>>> import numpy as np
>>> np.set_printoptions(suppress=True, linewidth=200)
>>> rd = lambda a: np.round(a, 2) + 0
>>> J = np.load("dump.npy")
>>> J
array([[  6.,  -7.,   3.,  -2.],
       [  8., -12.,   6.,  -4.],
       [  8., -13.,   7.,  -6.],
       [  0.,   0.,   0.,  -1.]])
>>> rd(np.linalg.norm(J, 2))
np.float64(25.92)
>>> rd(np.linalg.norm(J, axis=0))
array([12.81, 19.03,  9.7 ,  7.55])
>>> rd(np.linalg.norm(J[2], 1)), rd(np.linalg.norm(J[2], np.inf))
(np.float64(34.0), np.float64(13.0))
>>> J[2] @ J[1]
np.float64(286.0)
>>> print(rd(np.linalg.norm(J[2] - J[1])))
2.45
>>> r0 = np.array([-5, -3])
>>> r1 = np.array([-9, -2, 8, 5])
>>> data = r0[:, None] + r1[None, :]
>>> data
array([[-14,  -7,   3,   0],
       [-12,  -5,   5,   2]])
>>> ang = np.radians(30)
>>> r_ = np.eye(4)
>>> r_[1, 1] = r_[0, 0] = np.cos(ang)
>>> r_[1, 0], r_[0, 1] = -np.sin(ang), np.sin(ang)
>>> rd(r_)
array([[ 0.87,  0.5 ,  0.  ,  0.  ],
       [-0.5 ,  0.87,  0.  ,  0.  ],
       [ 0.  ,  0.  ,  1.  ,  0.  ],
       [ 0.  ,  0.  ,  0.  ,  1.  ]])
>>> other = data @ r_.T
>>> rd(np.linalg.svd(data, compute_uv=False)), rd(np.linalg.svd(other, compute_uv=False))
(array([21.11,  2.49]), array([21.11,  2.49]))
>>> np.allclose(data @ data.T, other @ other.T)
True
>>> print(np.allclose(np.linalg.norm(data, axis=1), np.linalg.norm(other, axis=1)))
True
>>> rd(np.abs(other - data).max(axis=0))
array([1.62, 7.94, 0.  , 0.  ])
>>> rd(np.linalg.det(r_)), rd(np.trace(r_))
(np.float64(1.0), np.float64(3.73))
>>> vec = np.array([3, 2, 2, 1])
>>> np.einsum("ij,j->i", data, vec)
array([-50, -34])
>>> data @ vec
array([-50, -34])
>>> print(np.sign((data @ vec).round(6)))
[-1 -1]
>>> other = data / np.sqrt((data ** 2).mean(axis=1, keepdims=True))
>>> print(rd(np.linalg.norm(other, axis=1)))
[2. 2.]
>>> np.linalg.matrix_rank(data - data.mean(axis=1, keepdims=True))
np.int64(1)
>>> rd(other[0])
array([-1.76, -0.88,  0.38,  0.  ])
>>> np.linalg.matrix_rank(J, rtol=0.1)
np.int64(1)
>>> print(np.linalg.cond(J) > 100)
True
>>> rd(np.abs(np.linalg.svd(J)[2][-1]))
array([0.31, 0.57, 0.76, 0.05])
>>> round(np.log10(np.linalg.cond(J)))
3
>>> r0, r1 = data[0], data[1]
>>> r0 @ r0
np.int64(254)
>>> print(r0 @ r1)
218
>>> p = (r0 @ r1) / (r0 @ r0) * r0
>>> rd(p)
array([-12.02,  -6.01,   2.57,   0.  ])
>>> print(rd(np.linalg.norm(r0 + r1) ** 2 + np.linalg.norm(r0 - r1) ** 2))
904.0
>>> np.outer(r0, r1)
array([[168,  70, -70, -28],
       [ 84,  35, -35, -14],
       [-36, -15,  15,   6],
       [  0,   0,   0,   0]])
>>> rd(r1 - p)
array([0.02, 1.01, 2.43, 2.  ])
>>> F = np.array([[-0.1, -0.3, -0.9, 0.6],
...     [-0.8, -0.6, 1.7, -0.6],
...     [-0.7, -1.1, -0.6, 0.7],
...     [0.7, 1.2, 0.6, -0.3],
...     [-0.9, 1.1, 1.9, -0.9],
...     [0.1, 0.9, -1.3, -0.3],
...     [0.0, -0.3, 1.4, -0.1],
...     [1.2, 0.4, -0.3, -1.3],
...     [0.3, 1.2, -0.7, -0.8],
...     [-0.6, -0.1, 0.8, -0.7],
...     [0.9, -1.1, -0.9, -0.3],
...     [1.6, -0.6, -1.4, 1.6],
...     [0.5, 0.3, 0.3, -0.4],
...     [-1.5, 0.7, 1.4, 0.0],
...     [0.5, -1.3, 2.0, -0.7]])
>>> rng = np.random.default_rng(327578)
>>> F[:, 0] = 4 * F[:, 2] + 0.05 * rng.normal(size=15)
>>> rd(F)
array([[-3.6 , -0.3 , -0.9 ,  0.6 ],
       [ 6.83, -0.6 ,  1.7 , -0.6 ],
       [-2.32, -1.1 , -0.6 ,  0.7 ],
       [ 2.47,  1.2 ,  0.6 , -0.3 ],
       [ 7.68,  1.1 ,  1.9 , -0.9 ],
       [-5.2 ,  0.9 , -1.3 , -0.3 ],
       [ 5.54, -0.3 ,  1.4 , -0.1 ],
       [-1.13,  0.4 , -0.3 , -1.3 ],
       [-2.79,  1.2 , -0.7 , -0.8 ],
       [ 3.1 , -0.1 ,  0.8 , -0.7 ],
       [-3.59, -1.1 , -0.9 , -0.3 ],
       [-5.59, -0.6 , -1.4 ,  1.6 ],
       [ 1.21,  0.3 ,  0.3 , -0.4 ],
       [ 5.6 ,  0.7 ,  1.4 ,  0.  ],
       [ 7.93, -1.3 ,  2.  , -0.7 ]])
>>> Ac = F - F.mean(axis=0)
>>> Uu, sig, vt = np.linalg.svd(Ac, full_matrices=False)
>>> np.abs(vt[0]).argmax()
np.int64(0)
>>> rd(np.abs(vt[-1]))
array([0.24, 0.01, 0.97, 0.  ])
>>> rd(Ac.mean(axis=0))
array([0., 0., 0., 0.])
>>> np.abs(Uu[:, 0]).argmax()
np.int64(14)
>>> np.searchsorted(np.cumsum(sig ** 2) / (sig ** 2).sum(), 0.9) + 1
np.int64(1)
>>> other = np.c_[F[:, :3] @ np.array([[3, -5, 5], [-2, 0, 4], [-2, 5, 5]]), np.array([-3, 3, 1, 3, -1, 1, 2, -2, 0, -2, -1, -2, 2, 0, -3])]
>>> print(rd(other))
[[ -8.4   13.5  -23.7   -3.  ]
 [ 18.29 -25.65  40.25   3.  ]
 [ -3.56   8.61 -19.01   1.  ]
 [  3.81  -9.35  20.15   3.  ]
 [ 17.05 -28.92  52.32  -1.  ]
 [-14.79  19.49 -28.89   1.  ]
 [ 14.41 -20.68  33.48   2.  ]
 [ -3.6    4.17  -5.57  -2.  ]
 [ -9.36  10.44 -12.64   0.  ]
 [  7.91 -11.52  19.12  -2.  ]
 [ -6.77  13.45 -26.85  -1.  ]
 [-12.78  20.97 -37.37  -2.  ]
 [  2.43  -4.54   8.74   2.  ]
 [ 12.6  -21.    37.8    0.  ]
 [ 22.4  -29.67  44.47  -3.  ]]
>>> rd(np.linalg.norm(np.linalg.qr(F)[0].T @ other, axis=0) ** 2 / ((other ** 2).sum(axis=0) + 1e-12))
array([1.  , 1.  , 1.  , 0.18])
>>> rd(np.linalg.lstsq(F, other[:, 0])[0])
array([ 3., -2., -2.,  0.])
>>> np.linalg.matrix_rank(other)
np.int64(4)
>>> np.linalg.cond(F) > 100
np.True_
>>> np.linalg.matrix_rank(F, rtol=0.1)
np.int64(3)
>>> np.argsort(-np.linalg.norm(F, axis=0).round(6), kind="stable")[:3]
array([0, 2, 1])
>>> print(rd(np.linalg.norm(F, 2) / np.linalg.norm(F)))
0.98
>>> C2 = np.cov(F, rowvar=False)
>>> rd(F.std(axis=0))
array([4.68, 0.84, 1.17, 0.71])
>>> rd(np.polyfit(F[:, 2], F[:, 3], 1))
array([-0.28, -0.16])
>>> rd(np.corrcoef(F.T))
array([[ 1.  ,  0.02,  1.  , -0.47],
       [ 0.02,  1.  ,  0.02, -0.37],
       [ 1.  ,  0.02,  1.  , -0.46],
       [-0.47, -0.37, -0.46,  1.  ]])
>>> feats = np.load("arr.npy")
>>> feats
array([[-48., -14., -26., -14.],
       [ 12.,   6.,   4.,   8.],
       [ 56.,  14.,  34.,  14.],
       [ 36.,  14.,  16.,  12.]])
>>> T = np.stack([feats, 2 * feats, feats[::-1]])
>>> rd(np.linalg.norm(T, axis=(1, 2)))
array([101.03, 202.07, 101.03])
>>> print((T @ feats.T).shape)
(3, 4, 4)
>>> np.linalg.matrix_rank(T.reshape(3, -1))
np.int64(2)
>>> X = np.load("case7.npy")
>>> X
array([[-1, -1, -1, -1, -1],
       [-1, -2, -2, -2, -2],
       [-1, -2, -3, -3, -3],
       [-1, -2, -3, -4, -4],
       [-1, -2, -3, -4, -5]])
>>> vec = np.array([-2, -2, -1, 2, 0])
>>> print(X @ (2 * vec))
[6 8 6 2 2]
>>> (X * vec).sum(axis=1)
array([3, 4, 3, 1, 1])
>>> np.einsum("ij,j->i", X, vec)
array([3, 4, 3, 1, 1])
>>> print(np.sign((X @ vec).round(6)))
[1 1 1 1 1]
>>> X @ np.ones(5)
array([ -5.,  -9., -12., -14., -15.])
>>> print(np.linalg.norm(X @ vec) <= np.linalg.norm(X, 2) * np.linalg.norm(vec) + 1e-9)
True
>>> vec = np.array([8, 2, 1, 6, 1])
>>> target = X @ vec
>>> coef, lr = np.zeros(5), 1 / np.linalg.norm(X, 2) ** 2
>>> for i in range(300):
...     coef -= lr * X.T @ (X @ coef - target)
...     if i % 50 == 0: print(i, round(np.linalg.norm(X @ coef - target), 2))
... 
0 5.91
50 3.76
100 2.87
150 2.5
200 2.3
250 2.15
>>> rd(coef)
array([4.35, 3.82, 2.95, 3.28, 2.06])
>>> ev, evecs = np.linalg.eigh(X)
>>> vec = np.array([1, 1, 1, 1, 2])
>>> rd(evecs * np.abs(ev) @ evecs.T)
array([[1., 1., 1., 1., 1.],
       [1., 2., 2., 2., 2.],
       [1., 2., 3., 3., 3.],
       [1., 2., 3., 4., 4.],
       [1., 2., 3., 4., 5.]])
>>> E = np.load("block19.npy")
>>> E
array([[-2.1 , -0.1 ,  0.7 , -0.2 ],
       [ 1.32, -0.5 ,  0.47,  0.82],
       [ 1.4 , -0.5 ,  0.5 ,  0.7 ]])
>>> Uu, sig, vt = np.linalg.svd(E)
>>> np.argmax(sig[:-1] / (sig[1:] + 1e-6)) + 1
np.int64(2)
>>> other = Uu[:, :2] @ np.diag(sig[:2]) @ vt[:2]
>>> rd(other)
array([[-2.1 , -0.1 ,  0.7 , -0.2 ],
       [ 1.34, -0.51,  0.5 ,  0.77],
       [ 1.38, -0.49,  0.47,  0.76]])
>>> T = np.stack([other, 3 * other, other[::-1]])
>>> rd(np.linalg.norm(T, axis=(1, 2)))
array([3.28, 9.85, 3.28])
>>> np.linalg.matrix_rank(T.reshape(3, -1))
np.int64(2)
>>> rd(np.einsum("bij,cij->bc", T, T))
array([[10.78, 32.33, -2.48],
       [32.33, 96.99, -7.44],
       [-2.48, -7.44, 10.78]])
>>> rd(T.sum(axis=0))
array([[-7.02, -0.89,  3.26, -0.04],
       [ 6.68, -2.54,  2.51,  3.83],
       [ 3.43, -2.07,  2.57,  2.83]])
>>> Uu, sig, vt = np.linalg.svd(E, full_matrices=False)
>>> np.allclose(Uu * sig @ vt, E)
True
>>> rd(np.cumsum(sig ** 2) / np.sum(sig ** 2))
array([0.85, 1.  , 1.  ])
>>> rd(sig)
array([3.02, 1.29, 0.09])
>>> (sig > 1e-8).sum()
np.int64(3)
>>> rd(vt @ vt.T)
array([[1., 0., 0.],
       [0., 1., 0.],
       [0., 0., 1.]])
>>> print(Uu.shape, sig.shape, vt.shape)
(3, 3) (3,) (3, 4)
>>> print(np.abs(Uu[:, 0]).round(6).argmax())
0
>>> rd(np.abs(vt[0]))
array([0.94, 0.15, 0.02, 0.31])
>>> other = np.array([[1, 5, 1], [-5, -3, -1]])
>>> basis = np.kron(other, E)
>>> np.linalg.matrix_rank(basis)
np.int64(6)
>>> print(rd(basis))
[[ -2.1   -0.1    0.7   -0.2  -10.5   -0.5    3.5   -1.    -2.1   -0.1    0.7   -0.2 ]
 [  1.32  -0.5    0.47   0.82   6.6   -2.5    2.35   4.1    1.32  -0.5    0.47   0.82]
 [  1.4   -0.5    0.5    0.7    7.    -2.5    2.5    3.5    1.4   -0.5    0.5    0.7 ]
 [ 10.5    0.5   -3.5    1.     6.3    0.3   -2.1    0.6    2.1    0.1   -0.7    0.2 ]
 [ -6.6    2.5   -2.35  -4.1   -3.96   1.5   -1.41  -2.46  -1.32   0.5   -0.47  -0.82]
 [ -7.     2.5   -2.5   -3.5   -4.2    1.5   -1.5   -2.1   -1.4    0.5   -0.5   -0.7 ]]
>>> rd(np.linalg.norm(basis, 2)), rd(np.linalg.norm(other, 2) * np.linalg.norm(E, 2))
(np.float64(21.85), np.float64(21.85))
>>> T = np.stack([E, -2 * E, E[::-1]])
>>> np.linalg.matrix_rank(T)
array([3, 3, 3])
>>> (T @ E.T).shape
(3, 3, 3)
>>> print(rd(np.linalg.norm(T, axis=(1, 2))))
[3.28 6.57 3.28]
>>> rd(np.einsum("bij,cij->bc", T, T))
array([[ 10.79, -21.57,  -2.47],
       [-21.57,  43.14,   4.95],
       [ -2.47,   4.95,  10.79]])
>>> r0 = np.array([2, 2, 0, 1]) + 0.5
>>> m1 = np.outer(r0, r0) / (r0 @ r0)
>>> rd(m1)
array([[0.42, 0.42, 0.08, 0.25],
       [0.42, 0.42, 0.08, 0.25],
       [0.08, 0.08, 0.02, 0.05],
       [0.25, 0.25, 0.05, 0.15]])
>>> other = m1 + rng.integers(-2, 3, (4, 1)) @ rng.integers(-2, 3, (1, 4))
>>> print(rd(other))
[[ 0.42  2.42  4.08 -3.75]
 [ 0.42 -1.58 -3.92  4.25]
 [ 0.08  1.08  2.02 -1.95]
 [ 0.25  2.25  4.05 -3.85]]
>>> rd(np.linalg.svd(other - m1, compute_uv=False))
array([10.82,  0.  ,  0.  ,  0.  ])
>>> np.linalg.matrix_rank(other - m1, tol=1e-8)
np.int64(1)
>>> rd(other - m1)
array([[ 0.,  2.,  4., -4.],
       [ 0., -2., -4.,  4.],
       [ 0.,  1.,  2., -2.],
       [ 0.,  2.,  4., -4.]])
>>> np.abs(other - m1).sum(axis=1)
array([10., 10.,  5., 10.])
>>> K = np.vander(np.arange(4) - 1, 4, increasing=True)
>>> print(K)
[[ 1 -1  1 -1]
 [ 1  0  0  0]
 [ 1  1  1  1]
 [ 1  2  4  8]]
>>> rd(np.poly(K))
array([  1., -10.,  14.,  -2.,  12.])
>>> print(np.einsum("ij,ji->", K, K))
72
>>> print(rd(np.linalg.det(K.T)))
12.0
>>> print(rd(np.linalg.eigvals(K)))
[ 8.33+0.j    2.  +0.j   -0.16+0.83j -0.16-0.83j]
>>> rd(np.linalg.eigvals(K).sum().real)
np.float64(10.0)
>>> q, evecs = np.linalg.qr(K[:, :1])[0], np.linalg.qr(K[:, 1:])[0]
>>> sig = np.linalg.svd(q.T @ evecs, compute_uv=False)
>>> rd(np.degrees(np.arccos(sig.clip(0, 1))))
array([30.])
>>> rd(np.linalg.norm(q @ q.T - evecs @ evecs.T, 2))
np.float64(1.0)
